% ipython --no-banner

In [1]: import numpy as np

In [2]: np.set_printoptions(suppress=True, linewidth=140)

In [3]: def tidy(a):
   ...:     return np.round(a, 3) + 0
   ...: 

In [4]: E = np.load("layer19.npy")

In [5]: E
Out[5]: 
array([[2, 0, 4, 0, 4, 5, 0, 3, 0, 0, 3, 2, 5, 0, 4, 1],
       [0, 2, 0, 4, 0, 4, 5, 0, 3, 0, 0, 3, 2, 5, 0, 4],
       [4, 0, 2, 0, 4, 0, 4, 5, 0, 3, 0, 0, 3, 2, 5, 0],
       [0, 4, 0, 2, 0, 4, 0, 4, 5, 0, 3, 0, 0, 3, 2, 5],
       [4, 0, 4, 0, 2, 0, 4, 0, 4, 5, 0, 3, 0, 0, 3, 2],
       [5, 4, 0, 4, 0, 2, 0, 4, 0, 4, 5, 0, 3, 0, 0, 3],
       [0, 5, 4, 0, 4, 0, 2, 0, 4, 0, 4, 5, 0, 3, 0, 0],
       [3, 0, 5, 4, 0, 4, 0, 2, 0, 4, 0, 4, 5, 0, 3, 0],
       [0, 3, 0, 5, 4, 0, 4, 0, 2, 0, 4, 0, 4, 5, 0, 3],
       [0, 0, 3, 0, 5, 4, 0, 4, 0, 2, 0, 4, 0, 4, 5, 0],
       [3, 0, 0, 3, 0, 5, 4, 0, 4, 0, 2, 0, 4, 0, 4, 5],
       [2, 3, 0, 0, 3, 0, 5, 4, 0, 4, 0, 2, 0, 4, 0, 4],
       [5, 2, 3, 0, 0, 3, 0, 5, 4, 0, 4, 0, 2, 0, 4, 0],
       [0, 5, 2, 3, 0, 0, 3, 0, 5, 4, 0, 4, 0, 2, 0, 4],
       [4, 0, 5, 2, 3, 0, 0, 3, 0, 5, 4, 0, 4, 0, 2, 0],
       [1, 4, 0, 5, 2, 3, 0, 0, 3, 0, 5, 4, 0, 4, 0, 2]])

In [6]: # equal to its transpose

In [7]: ev, evecs = np.linalg.eigh(E)

In [8]: x = np.array([-5, -5, 5, 0, 4, -3, 3, -5, 1, 4, -5, 5, 0, 0, -4, -2])

In [9]: np.abs(E).sum(axis=1).max(), tidy(np.abs(ev).max())
Out[9]: (np.int64(34), np.float64(32.423))

In [10]: np.trace(E)
Out[10]: np.int64(32)

In [11]: np.allclose(E, E.T)
Out[11]: True

In [12]: ev, evecs = np.linalg.eigh(E)

In [13]: print(tidy(np.abs(evecs[:, -1])))
[0.257 0.246 0.243 0.254 0.234 0.268 0.235 0.261 0.261 0.235 0.268 0.234 0.254 0.243 0.246 0.257]

In [14]: W = np.array([[-2, 6, 5, 6],
    ...:     [-7, 3, -2, 5],
    ...:     [-3, 5, 5, -3],
    ...:     [5, -9, 4, -8],
    ...:     [5, 6, 9, 7],
    ...:     [-9, 1, -6, 9],
    ...:     [1, 9, -9, -4],
    ...:     [4, -5, 7, -5],
    ...:     [-7, 8, 6, 2],
    ...:     [-5, 8, -4, 6],
    ...:     [7, -7, -1, -3],
    ...:     [-7, 7, -9, -9],
    ...:     [8, -2, 6, -9],
    ...:     [-9, -5, 8, 2],
    ...:     [9, 1, -7, 6],
    ...:     [-3, 8, 2, 7]])

In [15]: c = np.array([-2, 7, -4, 9])

In [16]: H = np.maximum(E @ W + c, 0)

In [17]: np.linalg.matrix_rank(H)
Out[17]: np.int64(4)

In [18]: print((H > 0).astype(int))
[[1 1 1 1]
 [0 1 0 1]
 [1 1 1 1]
 [0 1 1 1]
 [0 1 0 1]
 [1 1 1 1]
 [0 1 1 0]
 [0 1 0 0]
 [1 1 1 0]
 [0 1 1 1]
 [1 1 0 1]
 [0 1 1 1]
 [1 1 1 1]
 [0 1 0 1]
 [1 1 1 1]
 [0 1 1 1]]

In [19]: W2 = np.array([[7, 3, 3], [-8, -6, -9], [-7, 6, -5], [8, 5, 6]])

In [20]: H @ W2
Out[20]: 
array([[  -85,   205,  -309],
       [ -576,  -434,  -654],
       [ -288,   141,  -615],
       [   87,   511,   -16],
       [-1192,  -956, -1527],
       [ -136,   392,  -138],
       [-1025,  -510, -1087],
       [ -488,  -366,  -549],
       [ -570,   522,  -476],
       [  -91,    13,  -260],
       [ -253,  -258,  -480],
       [ -672,  -383,  -887],
       [ -269,   328,  -331],
       [-1056,  -814, -1254],
       [ -486,   421,  -631],
       [ -142,   173,  -124]])

In [21]: (H @ W2).round(6).argmax(axis=1)
Out[21]: array([1, 1, 1, 1, 1, 1, 1, 1, 1, 1, 0, 1, 1, 1, 1, 1])

In [22]: W @ W2
Out[22]: 
array([[ -49,   18,  -49],
       [ -19,  -26,   -8],
       [-120,  -24,  -97],
       [  15,   53,   28],
       [ -20,   68,  -42],
       [  43,  -24,   48],
       [ -34, -125,  -57],
       [ -21,   59,   -8],
       [-139,  -23, -111],
       [ -23,  -57,  -31],
       [  88,   42,   71],
       [-114, -162,  -93],
       [ -42,   27,  -42],
       [ -63,   61,  -10],
       [ 152,    9,   89],
       [ -43,  -10,  -49]])

In [23]: rng = np.random.default_rng(28243)

In [24]: lab = rng.permutation(16)

In [25]: lab
Out[25]: array([ 8,  5, 12, 10,  1, 14,  0, 13,  7,  4,  6, 11, 15,  9,  3,  2])

In [26]: out = E[lab][:, lab]

In [27]: np.trace(out)
Out[27]: np.int64(32)

In [28]: np.allclose(out, E)
Out[28]: False

In [29]: np.diag(out)
Out[29]: array([2, 2, 2, 2, 2, 2, 2, 2, 2, 2, 2, 2, 2, 2, 2, 2])

In [30]: m1 = np.loadtxt("case13.csv", delimiter=",")

In [31]: print(m1)
[[  0.9   0.1  -0.8  -1.6   0.2  -0.8  -0.1  -0.6  -0.9  -1.2   0.4   1.3  -0.5]
 [  1.    0.3   0.   -2.5   0.2  -0.1   0.8  -0.4  -1.2   0.7   0.5  -0.1  -0.7]
 [ -0.5   0.2  -0.6  -0.5  -0.4   0.   -1.5  -1.3  -0.5   0.6   0.1  -0.3  -0.5]
 [  1.   -1.4   0.1  -1.   -1.    1.6  -0.9   2.2   0.    0.1   1.7  -1.6  -4. ]
 [  1.5   0.2  -0.3  -0.6   0.2   1.2   1.7   1.7   0.5  -1.2  -0.3  -0.2   0.1]
 [  0.1   0.7  -2.   -0.6   0.4  -0.2   0.4   0.1  -0.3  -0.3  -2.2  -0.5   0.5]
 [ -1.4   0.1  -0.8   0.3   2.9   0.8   0.   -1.4  -0.3  -1.6  -0.4  -1.   -1.3]
 [ -1.1  -1.1   0.7  -0.7  -1.7  -0.4   0.   -1.3   0.6   1.6  -1.2  -0.8  -0.2]
 [  0.3   0.5   0.   -0.4  -1.5   0.6  -0.2   0.6  -0.2  -0.5   0.2   0.2  -2.4]
 [ -1.   -0.4  -0.1  -0.4   0.   -2.2  -0.5  -1.1   0.3   1.    0.6   0.7  -1.8]
 [ -0.1   1.6   0.6   0.1   1.6  -0.9   0.5   2.5   1.6   1.    2.3  -0.7   0.8]
 [ -0.4   0.3  -0.6   0.4   0.6   1.   -0.4   0.5   0.8  -0.2   2.2   0.4   1.3]
 [ -1.6  -0.5  -0.4  -2.2  -0.8   0.6   1.1  -0.1  -0.4   0.9  -0.4  -0.4  -0.7]
 [  0.1  -0.5  -0.9   0.3   0.4  -0.8   0.4   3.2   1.1  -1.2  -0.2  -2.5  -0.6]
 [  0.8   0.9  -0.2   1.1  -0.3   0.6   1.8   0.2  -0.3   1.2   0.3  -3.    0. ]
 [  1.3   0.9  -1.   -1.5  -0.7  -1.1   0.4   0.5  -0.3  -0.6   0.2   0.2   0.6]
 [ -1.4  -0.6   0.6   0.3   1.4  -0.6   2.6  -1.8  -1.3   2.   -0.4   1.    0.7]
 [ -0.2  -1.8   0.4  -1.3   1.    1.    1.9  -0.2  -1.5   0.7   0.    1.6   0.4]
 [ -1.2  -0.7   1.1  -0.2   0.   -1.9   0.6  -1.9   0.9   0.2  -1.    0.8   1.4]
 [-10.    0.   12.   14.  -36.   14.  -16.  -22.    0.  -14.   44.  -26.   12. ]
 [ -0.6  -1.9   1.   -0.9   0.7   0.5  -1.3  -0.6   0.8  -0.4  -1.1   0.2  -0.3]
 [ -0.1   0.3   0.9  -1.5   0.9  -0.2  -0.8  -0.9  -0.7   0.4  -0.1   1.3  -1.3]
 [ -2.1  -0.9   0.6   1.1   1.2  -2.    0.1   0.1   0.5  -0.1   0.7   1.1  -2. ]
 [  0.3  -1.6  -0.7  -0.9  -1.3  -2.9  -0.5   0.6  -0.1  -1.2  -1.3  -0.1   1.2]
 [  0.2  -0.8  -1.1   0.2  -1.6   1.1  -0.8   0.2  -2.    0.9  -1.3  -1.1  -0.5]
 [ -0.1   1.3   0.5   1.7  -0.7  -0.9   2.   -1.9   0.    0.4  -0.2  -0.4  -0.5]
 [ -1.5  -0.1   1.3   3.4   1.9  -0.4   1.8  -0.3   1.3  -0.4  -0.9   0.5  -0.8]
 [ -0.4   2.8   1.4  -0.8   0.5  -0.7  -2.    0.8  -1.1   0.   -1.1   0.   -1.8]]

In [32]: out = np.c_[m1[:, :9] @ np.array([[2, -1, -1, -1, 0, -1, 2, 0, -2],
    ...:     [-2, 2, 1, 0, -1, -2, -1, 2, -2],
    ...:     [1, 0, 2, -1, -2, 2, 0, -1, 2],
    ...:     [-2, -1, 1, 2, -2, 2, -2, 2, 0],
    ...:     [-2, 0, 2, 2, -1, -2, 1, 2, -1],
    ...:     [0, 2, -1, -1, -2, 2, 1, -2, 0],
    ...:     [2, -2, -2, 2, -1, -1, 0, -1, 2],
    ...:     [-2, 0, 1, -1, -1, 0, 0, -1, 1],
    ...:     [2, 0, -2, 0, 1, 2, 1, 1, -2]]), np.array([9, -2, -8, 6, -5, -3, 3, -5, 6, 3, 0, -1, -3, 1, -1, -9, 2, 6, 4, 3, -7, -7, 6, -1, 2, 5, -2, -5])]

In [33]: tidy(out)
Out[33]: 
array([[  2.8,  -0.5,  -1.4,  -1.7,   5.9,  -9.6,   3.4,  -0.4,  -2.8,   9. ],
       [  6. ,   0.3,  -2.3,  -3.5,   3.1, -10.4,   5.6,  -5.4,   0.8,  -2. ],
       [ -1.6,   4.4,   0.9,  -2.4,   4.7,  -0.8,  -1.1,   1.5,  -3.5,  -8. ],
       [  2.7,   2.2,  -2.8, -10.7,  -0.3,   6.1,   6. , -11.4,   2.4,   6. ],
       [  4.1,  -1.5,  -6. ,  -1.5,  -3.9,  -2.4,   5.9,  -5.4,  -0.1,  -5. ],
       [ -2.8,   0.7,  -3.1,   2.4,   3.7,  -8.9,   0.6,   2.6,  -4.5,  -3. ],
       [ -8. ,   2.9,   4.4,   9.2,  -2.5,  -4.6,  -0.1,   6.9,  -2.7,   3. ],
       [  9.3,  -1.2,  -4.8,  -2.7,   5.5,   7.1,  -1.2,  -5. ,   5. ,  -5. ],
       [  1.4,   2.7,  -2.4,  -5.7,   0. ,   1.9,  -0.2,  -4.6,   0.5,   6. ],
       [  1.3,  -2.8,   1.5,   2.6,   7.7,  -2.5,  -2.7,   4.8,  -0.1,   3. ],
       [ -7. ,   0.4,   5.4,   2.3,  -4.2,  -4. ,   0.3,   6.4,  -3.1,   0. ],
       [ -4.2,   3.4,  -0.2,   0.7,  -1.8,   2.2,   0.5,   1.9,  -3.5,  -1. ],
       [  5. ,   1.8,  -5.6,  -2.3,   3.9,  -1.7,   1.1,  -9.2,   7.1,  -3. ],
       [ -4.5,  -3.8,  -0.3,   0.6,   0.4,  -0.9,   0.8,   0.4,   0.4,   1. ],
       [  0.6,  -2.5,  -3.2,   3.8,  -5.9,  -1.4,  -1.5,   0.1,   0.9,  -1. ],
       [  3.4,  -1. ,  -3.9,  -3.3,   5.8,  -9.9,   2.6,  -0.6,  -3.8,  -9. ],
       [  1.8,  -6.5,   1.3,  11.8,  -3.5,  -4.8,  -3.3,   0.7,   9.8,   2. ],
       [  5.4,  -3.9,  -2.1,   2.2,  -2.6,  -2.9,   4.5,  -9.8,  10.4,   6. ],
       [  7.3,  -5. ,  -0.5,   4.7,   4.9,   1.8,  -2.3,   3.1,   3.5,   4. ],
       [ 48. ,  56. , -28. , -70. ,  -6. , 178. , -70. , -46. ,  26. ,   3. ],
       [  4.2,   1.3,   1.1,  -3.3,   2.7,   7.1,   4.5,  -3.5,   1.5,  -7. ],
       [  0.1,   3.4,   4.8,  -2.5,   1.4,  -4.5,   2.5,  -0.1,  -0.6,  -7. ],
       [ -5.4,  -5. ,   6.8,   8.2,   0.6,   1.8,  -5.8,   6.5,   5.3,   6. ],
       [  5.1,  -7.4,  -2.1,  -2.7,  11.7,  -3.2,  -0.3,  -1.3,   2.3,  -1. ],
       [ -2.3,   1.8,  -1.5,  -4.8,   0.6,   1.8,  -1.7,  -6.9,   3.2,   2. ],
       [  3.5,  -4.8,  -2.3,   8.4,  -3.3,  -0.5,  -6.5,   5.8,   1.4,   5. ],
       [ -5.3,  -6.5,   5.1,  15.1, -10.6,   7.3,  -6.9,   9.7,   4.6,  -2. ],
       [-12.2,   9.4,  13.9,  -5.7,  -3. ,  -6.6,  -3.3,   5.1,  -3.5,  -5. ]])

In [34]: print(tidy(np.linalg.norm(np.linalg.qr(m1)[0].T @ out, axis=0) ** 2 / ((out ** 2).sum(axis=0) + 1e-12)))
[1.    1.    1.    1.    1.    1.    1.    1.    1.    0.452]

In [35]: np.linalg.matrix_rank(np.c_[m1, out])
Out[35]: np.int64(14)

In [36]: np.linalg.matrix_rank(out)
Out[36]: np.int64(10)

In [37]: x = np.array([8, -7, 7, 5, -5, 2, -9, 5, 5, -6, -7, 0, -3])

In [38]: rhs = m1 @ x

In [39]: tidy(np.linalg.lstsq(m1, rhs)[0])
Out[39]: array([ 8., -7.,  7.,  5., -5.,  2., -9.,  5.,  5., -6., -7.,  0., -3.])

In [40]: rhs = rhs + 0.3 * rng.normal(size=28)

In [41]: print(tidy(rhs))
[-10.198 -28.202  -8.311  40.253  11.718 -12.151 -21.126   3.616  18.261 -16.646 -25.229 -16.917 -30.599  24.16  -19.225 -10.951 -59.6
 -26.173 -10.199  56.587  32.186  -7.727  -7.162  24.721  14.071 -23.264   3.963   8.941]

In [42]: c, *_ = np.linalg.lstsq(m1, rhs)

In [43]: tidy(m1.T @ (rhs - m1 @ c))
Out[43]: array([0., 0., 0., 0., 0., 0., 0., 0., 0., 0., 0., 0., 0.])

In [44]: print([round(float(np.linalg.norm(np.linalg.solve(m1.T @ m1 + lam * np.eye(13), m1.T @ rhs))), 2) for lam in (0, 1, 10, 100)])
[20.92, 19.96, 14.88, 5.18]

In [45]: tidy(np.linalg.norm(rhs - m1 @ c))
Out[45]: np.float64(0.772)

In [46]: lab = m1[:, 9] > np.median(m1[:, 9])

In [47]: r0 = m1[lab].mean(axis=0) - m1[~lab].mean(axis=0)

In [48]: print(np.argsort(-np.abs(r0).round(6), kind="stable"))
[10  9  4 11  6  3 12  5  7  0  2  8  1]

In [49]: tidy((((m1 - m1.mean(axis=0)) @ r0 > 0) == lab).mean())
Out[49]: np.float64(0.536)

In [50]: print(lab.astype(int))
[0 1 1 1 0 0 0 1 0 1 1 0 1 0 1 0 1 1 1 0 0 1 0 0 1 1 0 0]
